$ python -q
>>> import numpy as np
>>> np.set_printoptions(precision=2, suppress=True, linewidth=200)
>>> def rnd(a):
...     return np.round(a, 2) + 0
... 
>>> feats = np.load("data.npy")
>>> print(feats)
[[ 0.01 -3.96  0.   -1.96  3.99 -0.01 -5.97 -2.01  0.   -1.99 -2.  ]
 [ 0.02 -2.01 -0.02 -1.03  1.99  0.   -3.01 -1.02  0.03 -0.98 -1.04]
 [-0.01 -2.03 -0.02 -0.99  2.01 -0.02 -3.02 -1.   -0.01 -1.   -1.01]
 [-0.02  1.95  0.02  1.02 -2.01 -0.01  3.01  1.01  0.02  1.    1.  ]
 [-0.01  3.98 -0.02  2.   -3.99 -0.01  6.    2.03 -0.01  1.98  1.99]
 [ 0.    0.   -0.05  0.01 -0.01 -0.02  0.06  0.03  0.01  0.03  0.02]
 [-0.01  2.    0.03  1.02 -2.02  0.02  2.99  1.01  0.02  1.04  1.  ]
 [ 0.01  1.99  0.    1.03 -2.02  0.01  3.02  1.    0.01  0.98  1.  ]
 [-0.02  4.   -0.03  1.99 -3.99 -0.03  6.    1.99 -0.01  1.96  1.96]
 [-0.01  3.99  0.02  1.99 -4.03  0.    5.97  1.99  0.02  2.    2.  ]
 [-0.02 -3.99 -0.01 -2.03  3.97 -0.01 -5.99 -2.    0.02 -1.99 -2.  ]
 [ 0.02 -3.99 -0.01 -2.    4.01 -0.01 -6.03 -1.99  0.01 -2.   -2.  ]
 [-0.02 -3.99 -0.03 -1.99  3.99 -0.01 -5.94 -2.01  0.06 -1.99 -2.01]]
>>> vec = np.array([-8, -9, 8, 7, 2, -7, 7, -2, 9, -3, -8])
>>> h1 = np.maximum(feats @ vec, 0)
>>> print(rnd(h1))
[14.09  7.04  7.27  0.    0.    0.    0.    0.    0.    0.   14.01 13.62 14.98]
>>> print(rnd(np.tanh(feats @ vec)))
[ 1.    1.    1.   -1.   -1.   -0.01 -1.   -1.   -1.   -1.    1.    1.    1.  ]
>>> print(feats * (h1 > 1e-9)[:, None])
[[ 0.01 -3.96  0.   -1.96  3.99 -0.01 -5.97 -2.01  0.   -1.99 -2.  ]
 [ 0.02 -2.01 -0.02 -1.03  1.99  0.   -3.01 -1.02  0.03 -0.98 -1.04]
 [-0.01 -2.03 -0.02 -0.99  2.01 -0.02 -3.02 -1.   -0.01 -1.   -1.01]
 [-0.    0.    0.    0.   -0.   -0.    0.    0.    0.    0.    0.  ]
 [-0.    0.   -0.    0.   -0.   -0.    0.    0.   -0.    0.    0.  ]
 [ 0.    0.   -0.    0.   -0.   -0.    0.    0.    0.    0.    0.  ]
 [-0.    0.    0.    0.   -0.    0.    0.    0.    0.    0.    0.  ]
 [ 0.    0.    0.    0.   -0.    0.    0.    0.    0.    0.    0.  ]
 [-0.    0.   -0.    0.   -0.   -0.    0.    0.   -0.    0.    0.  ]
 [-0.    0.    0.    0.   -0.    0.    0.    0.    0.    0.    0.  ]
 [-0.02 -3.99 -0.01 -2.03  3.97 -0.01 -5.99 -2.    0.02 -1.99 -2.  ]
 [ 0.02 -3.99 -0.01 -2.    4.01 -0.01 -6.03 -1.99  0.01 -2.   -2.  ]
 [-0.02 -3.99 -0.03 -1.99  3.99 -0.01 -5.94 -2.01  0.06 -1.99 -2.01]]
